$ python -q
>>> import numpy as np
>>> np.set_printoptions(precision=2, suppress=True, linewidth=200, floatmode="fixed")
>>> tidy = lambda a: np.round(a, 2) + 0
>>> m1 = np.loadtxt("block9.csv", delimiter=",")
>>> m1
array([[0.00, 0.00, 0.00, 0.00, 0.00, 0.00, 0.00, 0.00, 0.00],
       [0.00, 0.00, 0.00, 0.00, 0.00, 0.00, 0.00, 0.00, 2.00],
       [0.00, 0.00, 4.00, 1.00, 0.00, 0.00, 0.00, 2.00, 3.00],
       [0.00, 0.00, 0.00, 4.00, 1.00, 0.00, 0.00, 0.00, 0.00],
       [0.00, 0.00, 0.00, 0.00, 3.00, 0.00, 0.00, 0.00, 0.00],
       [0.00, 2.00, 0.00, 1.00, 1.00, 3.00, 0.00, 0.00, 0.00],
       [0.00, 0.00, 0.00, 0.00, 0.00, 0.00, 4.00, 2.00, 0.00]])
>>> np.unique(m1.round(6), axis=0).shape
(7, 9)
>>> print(np.allclose(m1[:-1].T @ np.linalg.lstsq(m1[:-1].T, m1[-1])[0], m1[-1]))
False
>>> Uu, sv, vt = np.linalg.svd(m1)
>>> vecs = vt[:(sv > 1e-8).sum()]
>>> rng = np.random.default_rng(2482)
>>> x0 = m1[0] + -3 * m1[5] + rng.integers(2) * np.eye(9)[3]
>>> print(x0)
[ 0.00 -6.00  0.00 -2.00 -3.00 -9.00  0.00  0.00  0.00]
>>> tidy(np.diag(vecs.T @ vecs))
array([0.00, 0.31, 0.83, 1.00, 1.00, 0.69, 0.83, 0.33, 1.00])
>>> M2 = np.array([[1, 1],
...     [-3, -2],
...     [-3, -1],
...     [-2, 1],
...     [-3, 2],
...     [3, 2],
...     [0, -2],
...     [-3, 3],
...     [-1, 1]])
>>> np.einsum("ij->j", m1)
array([0.00, 2.00, 4.00, 6.00, 5.00, 3.00, 4.00, 4.00, 5.00])
>>> M2.T @ m1.T
array([[  0.00,  -2.00, -23.00, -11.00,  -9.00,  -2.00,  -6.00],
       [  0.00,   2.00,   6.00,   6.00,   6.00,   5.00,  -2.00]])
>>> np.einsum("ij,ij->i", m1, m1)
array([ 0.00,  4.00, 30.00, 17.00,  9.00, 15.00, 20.00])
>>> print(np.linalg.matrix_rank(m1 @ M2))
2
>>> np.einsum("ik,kj->ji", m1, M2)
array([[  0.00,  -2.00, -23.00, -11.00,  -9.00,  -2.00,  -6.00],
       [  0.00,   2.00,   6.00,   6.00,   6.00,   5.00,  -2.00]])
>>> print(np.linalg.matrix_rank(np.vstack([m1, M2.T])))
8
>>> r = np.linalg.matrix_rank(m1)
>>> r
np.int64(6)
>>> ns = np.linalg.svd(m1)[2][r:].T
>>> ns.shape
(9, 3)
>>> tidy(ns @ ns.T)
array([[ 1.00,  0.00,  0.00,  0.00,  0.00,  0.00,  0.00,  0.00,  0.00],
       [ 0.00,  0.69,  0.00,  0.00,  0.00, -0.46,  0.00,  0.00,  0.00],
       [ 0.00,  0.00,  0.17,  0.00,  0.00,  0.00,  0.17, -0.33,  0.00],
       [ 0.00,  0.00,  0.00,  0.00,  0.00,  0.00,  0.00,  0.00,  0.00],
       [ 0.00,  0.00,  0.00,  0.00,  0.00,  0.00,  0.00,  0.00,  0.00],
       [ 0.00, -0.46,  0.00,  0.00,  0.00,  0.31,  0.00,  0.00,  0.00],
       [ 0.00,  0.00,  0.17,  0.00,  0.00,  0.00,  0.17, -0.33,  0.00],
       [ 0.00,  0.00, -0.33,  0.00,  0.00,  0.00, -0.33,  0.67,  0.00],
       [ 0.00,  0.00,  0.00,  0.00,  0.00,  0.00,  0.00,  0.00,  0.00]])
>>> tidy(m1 @ ns)
array([[0.00, 0.00, 0.00],
       [0.00, 0.00, 0.00],
       [0.00, 0.00, 0.00],
       [0.00, 0.00, 0.00],
       [0.00, 0.00, 0.00],
       [0.00, 0.00, 0.00],
       [0.00, 0.00, 0.00]])
>>> np.linalg.matrix_rank(m1)
np.int64(6)
>>> m1.sum(axis=0)
array([0.00, 2.00, 4.00, 6.00, 5.00, 3.00, 4.00, 4.00, 5.00])
>>> np.unravel_index(np.abs(m1).argmax(), m1.shape)
(np.int64(2), np.int64(2))
>>> m1 - m1[0]
array([[0.00, 0.00, 0.00, 0.00, 0.00, 0.00, 0.00, 0.00, 0.00],
       [0.00, 0.00, 0.00, 0.00, 0.00, 0.00, 0.00, 0.00, 2.00],
       [0.00, 0.00, 4.00, 1.00, 0.00, 0.00, 0.00, 2.00, 3.00],
       [0.00, 0.00, 0.00, 4.00, 1.00, 0.00, 0.00, 0.00, 0.00],
       [0.00, 0.00, 0.00, 0.00, 3.00, 0.00, 0.00, 0.00, 0.00],
       [0.00, 2.00, 0.00, 1.00, 1.00, 3.00, 0.00, 0.00, 0.00],
       [0.00, 0.00, 0.00, 0.00, 0.00, 0.00, 4.00, 2.00, 0.00]])
>>> tidy(np.linalg.norm(m1))
np.float64(9.75)
>>> W0 = np.load("a.npy")
>>> W0
array([[ 0.07,  0.70, -0.63,  1.11, -0.64, -0.19],
       [-1.05,  1.02, -1.00, -2.99, -0.14,  0.09],
       [ 1.10,  0.67, -0.12,  0.17,  0.32,  0.65],
       [-0.81,  1.10, -0.20, -0.25, -0.84,  1.05],
       [-1.08,  0.66, -0.56, -1.71, -0.29, -0.25],
       [-0.28,  0.32, -0.62, -1.12, -0.64, -0.40],
       [ 0.94, -0.78,  0.27,  0.73,  0.87, -0.21],
       [-1.45, -0.17,  0.06, -0.19,  2.21, -1.72],
       [ 0.45, -2.55, -0.26,  0.72, -0.09,  0.32]])
>>> f, r1 = W0[0], W0[2]
>>> print(tidy(f @ f))
2.57
>>> p = (f @ r1) / (f @ f) * f
>>> tidy((r1 - p) @ f)
np.float64(0.0)
>>> np.linalg.matrix_rank(np.outer(f, r1))
np.int64(1)
>>> tidy(np.linalg.norm(W0, axis=1))
array([1.60, 3.48, 1.49, 1.94, 2.23, 1.55, 1.70, 3.16, 2.72])
>>> print(np.linalg.norm(W0, axis=1).argmax())
1
>>> print(tidy(np.linalg.norm(W0, axis=0)))
[2.72 3.30 1.51 3.94 2.72 2.21]
>>> print(tidy(np.linalg.norm(W0, 2)))
5.0
>>> tidy(np.linalg.norm(W0[1] - W0[0]))
np.float64(4.32)
>>> x0 = np.array([-3, -3, 0, 4, 2, 1])
>>> target = W0 @ x0
>>> tidy(target)
array([  0.66, -12.06,  -3.34,  -2.50,  -6.41,  -6.28,   3.97,   6.80,   9.32])
>>> print(tidy(np.linalg.lstsq(W0, target)[0]))
[-3.00 -3.00  0.00  4.00  2.00  1.00]
>>> tidy(np.linalg.solve(W0.T @ W0, W0.T @ target))
array([-3.00, -3.00,  0.00,  4.00,  2.00,  1.00])
>>> target = target + 0.05 * rng.normal(size=9)
>>> print(tidy(target))
[  0.71 -12.08  -3.32  -2.48  -6.37  -6.25   3.98   6.73   9.30]
>>> b, *_ = np.linalg.lstsq(W0, target)
>>> b.round()
array([-3.00, -3.00, -0.00,  4.00,  2.00,  1.00])
>>> print([round(float(np.linalg.norm(np.linalg.solve(W0.T @ W0 + lam * np.eye(6), W0.T @ target))), 2) for lam in (0, 1, 10, 100)])
[6.22, 4.85, 2.83, 0.73]
>>> tidy(b)
array([-2.98, -2.98, -0.02,  4.01,  1.97,  0.99])
>>> tidy(np.linalg.norm(target - W0 @ b))
np.float64(0.05)
>>> Uu, sv, vt = np.linalg.svd(m1, full_matrices=False)
>>> Uu.shape, sv.shape, vt.shape
((7, 7), (7,), (7, 9))
>>> tidy(np.sqrt((sv ** 2).sum())), tidy(np.linalg.norm(m1))
(np.float64(9.75), np.float64(9.75))
>>> tidy(Uu.T @ m1 @ vt.T)
array([[5.80, 0.00, 0.00, 0.00, 0.00, 0.00, 0.00],
       [0.00, 4.67, 0.00, 0.00, 0.00, 0.00, 0.00],
       [0.00, 0.00, 4.31, 0.00, 0.00, 0.00, 0.00],
       [0.00, 0.00, 0.00, 3.28, 0.00, 0.00, 0.00],
       [0.00, 0.00, 0.00, 0.00, 2.76, 0.00, 0.00],
       [0.00, 0.00, 0.00, 0.00, 0.00, 1.60, 0.00],
       [0.00, 0.00, 0.00, 0.00, 0.00, 0.00, 0.00]])
>>> tidy(vt @ vt.T)
array([[1.00, 0.00, 0.00, 0.00, 0.00, 0.00, 0.00],
       [0.00, 1.00, 0.00, 0.00, 0.00, 0.00, 0.00],
       [0.00, 0.00, 1.00, 0.00, 0.00, 0.00, 0.00],
       [0.00, 0.00, 0.00, 1.00, 0.00, 0.00, 0.00],
       [0.00, 0.00, 0.00, 0.00, 1.00, 0.00, 0.00],
       [0.00, 0.00, 0.00, 0.00, 0.00, 1.00, 0.00],
       [0.00, 0.00, 0.00, 0.00, 0.00, 0.00, 1.00]])
>>> tidy(Uu.T @ Uu)
array([[1.00, 0.00, 0.00, 0.00, 0.00, 0.00, 0.00],
       [0.00, 1.00, 0.00, 0.00, 0.00, 0.00, 0.00],
       [0.00, 0.00, 1.00, 0.00, 0.00, 0.00, 0.00],
       [0.00, 0.00, 0.00, 1.00, 0.00, 0.00, 0.00],
       [0.00, 0.00, 0.00, 0.00, 1.00, 0.00, 0.00],
       [0.00, 0.00, 0.00, 0.00, 0.00, 1.00, 0.00],
       [0.00, 0.00, 0.00, 0.00, 0.00, 0.00, 1.00]])
>>> tidy(sv / sv[0])
array([1.00, 0.80, 0.74, 0.57, 0.47, 0.28, 0.00])
>>> np.abs(Uu[:, 0]).round(6).argmax()
np.int64(2)
>>> tidy(np.abs(vt[0]))
array([0.00, 0.04, 0.62, 0.36, 0.09, 0.07, 0.18, 0.40, 0.53])
>>> z = rng.permutation(6)
>>> M2 = W0[:, z] * rng.choice([-1, 1], 6)
>>> print(M2)
[[ 0.07 -0.63  0.70 -1.11  0.19 -0.64]
 [-1.05 -1.00  1.02  2.99 -0.09 -0.14]
 [ 1.10 -0.12  0.67 -0.17 -0.65  0.32]
 [-0.81 -0.20  1.10  0.25 -1.05 -0.84]
 [-1.08 -0.56  0.66  1.71  0.25 -0.29]
 [-0.28 -0.62  0.32  1.12  0.40 -0.64]
 [ 0.94  0.27 -0.78 -0.73  0.21  0.87]
 [-1.45  0.06 -0.17  0.19  1.72  2.21]
 [ 0.45 -0.26 -2.55 -0.72 -0.32 -0.09]]
>>> Uu, _, vt = np.linalg.svd(W0.T @ M2)
>>> tidy(np.linalg.lstsq(W0, M2)[0])
array([[ 1.00,  0.00,  0.00,  0.00,  0.00,  0.00],
       [ 0.00,  0.00,  1.00,  0.00,  0.00,  0.00],
       [ 0.00,  1.00,  0.00,  0.00,  0.00,  0.00],
       [ 0.00,  0.00,  0.00, -1.00,  0.00,  0.00],
       [ 0.00,  0.00,  0.00,  0.00,  0.00,  1.00],
       [ 0.00,  0.00,  0.00,  0.00, -1.00,  0.00]])
>>> tidy(Uu @ vt)
array([[ 1.00,  0.00,  0.00,  0.00,  0.00,  0.00],
       [ 0.00,  0.00,  1.00,  0.00,  0.00,  0.00],
       [ 0.00,  1.00,  0.00,  0.00,  0.00,  0.00],
       [ 0.00,  0.00,  0.00, -1.00,  0.00,  0.00],
       [ 0.00,  0.00,  0.00,  0.00,  0.00,  1.00],
       [ 0.00,  0.00,  0.00,  0.00, -1.00,  0.00]])
